$ python3 -q
>>> import numpy as np
>>> import numpy.linalg as la
>>> np.set_printoptions(suppress=True, linewidth=100)
>>> rng = np.random.default_rng(988118)
>>> K = rng.normal(size=(21, 3))
>>> K = 20 * K / la.norm(K, axis=1, keepdims=True)
>>> K.round(3)
array([[ 19.437,  -1.256,  -4.539],
       [-18.782,  -1.845,   6.621],
       [-11.115,  -3.382,  16.279],
       [ 15.745,  12.261,  -1.325],
       [-18.165,  -3.501,   7.601],
       [-16.092,   1.589,  11.769],
       [-18.56 ,   0.446,  -7.439],
       [  7.849,  14.507,  11.311],
       [  3.167, -11.094, -16.337],
       [  3.247,  -8.057,  18.015],
       [-17.971,   4.207,  -7.703],
       [ -2.753,  19.717,  -1.916],
       [-11.808, -11.831, -10.982],
       [  4.639,  -4.345,  18.963],
       [  3.938, -17.244,   9.335],
       [ -0.694,  13.218, -14.993],
       [ -3.653, -18.258,  -7.302],
       [-12.621, -12.507,   9.18 ],
       [ 11.015, -16.632,   1.433],
       [-17.932,  -2.323,  -8.546],
       [-10.383,  -3.084, -16.813]])
>>> W2 = K[[3, 6]].astype(float)
>>> for _ in range(3):
...     labels = la.norm(K[:, None] - W2, axis=-1).argmin(axis=1)
...     W2 = np.array([K[labels == j].mean(axis=0) for j in range(2)])
... 
>>> labels
array([0, 1, 1, 0, 1, 1, 1, 0, 1, 0, 1, 0, 1, 0, 1, 0, 1, 1, 0, 1, 1])
>>> np.round(W2[1] - W2[0], 3)
array([-18.848,  -9.74 ,  -4.471])
>>> W2.round(3)
array([[  7.311,   3.677,   3.369],
       [-11.537,  -6.064,  -1.103]])
>>> np.abs(W2[1] - W2[0]).argmax()
np.int64(0)
>>> np.bincount(labels)
array([ 8, 13])
>>> P = K @ la.solve(K.T @ K, K.T)
>>> np.round(np.trace(P), 3)
np.float64(3.0)
>>> la.matrix_rank(np.eye(21) - P)
np.int64(18)
>>> np.allclose(P @ P, P)
True
>>> dist = la.norm(K[:, None] - K[None], axis=-1)
>>> la.matrix_rank(dist ** 2)
np.int64(4)
>>> np.flatnonzero(dist[10] < dist.mean() / 2)
array([ 6, 10, 19])
>>> x = np.array([5, 0, -6])
>>> la.norm(K @ x) <= la.norm(K, 2) * la.norm(x) + 1e-9
np.True_
>>> gram = np.cov(K, rowvar=False)
>>> gram.shape
(3, 3)
>>> np.round(K.std(axis=0), 3)
array([11.852, 10.426, 11.223])
>>> m1 = np.load("block6.npy")
>>> m1
array([[ 0,  0,  0,  5,  0],
       [ 0,  3,  0,  0,  7],
       [ 0,  6,  3,  0, 19],
       [ 0,  0,  0,  0,  4],
       [ 0,  3,  0,  0,  5],
       [ 0,  7,  0,  0,  8],
       [ 0,  1,  0,  0,  7],
       [ 0,  0,  0,  5,  0],
       [ 0,  0,  0,  0,  0],
       [ 0,  0,  0,  4,  0],
       [ 0,  0,  4,  0,  4],
       [ 0,  3,  0,  3,  6],
       [ 0,  0,  0,  0,  0],
       [ 0,  2,  0,  0,  4],
       [ 0,  5,  0,  3,  6],
       [ 0,  0,  3,  0,  1],
       [ 0,  0,  5,  0,  0]])
>>> blk = np.stack([m1, 2 * m1, m1[::-1]])
>>> (blk @ m1.T).shape
(3, 17, 17)
>>> blk.sum(axis=0)
array([[ 0,  0,  5, 15,  0],
       [ 0,  9,  3,  0, 22],
       [ 0, 23,  9,  3, 63],
       [ 0,  2,  0,  0, 16],
       [ 0,  9,  0,  0, 15],
       [ 0, 24,  0,  3, 30],
       [ 0,  3,  4,  0, 25],
       [ 0,  0,  0, 19,  0],
       [ 0,  0,  0,  0,  0],
       [ 0,  0,  0, 17,  0],
       [ 0,  1, 12,  0, 19],
       [ 0, 16,  0,  9, 26],
       [ 0,  3,  0,  0,  5],
       [ 0,  6,  0,  0, 16],
       [ 0, 21,  3,  9, 37],
       [ 0,  3,  9,  0, 10],
       [ 0,  0, 15,  5,  0]])
>>> la.matrix_rank(blk.reshape(3, -1))
np.int64(2)
>>> blk.shape
(3, 17, 5)
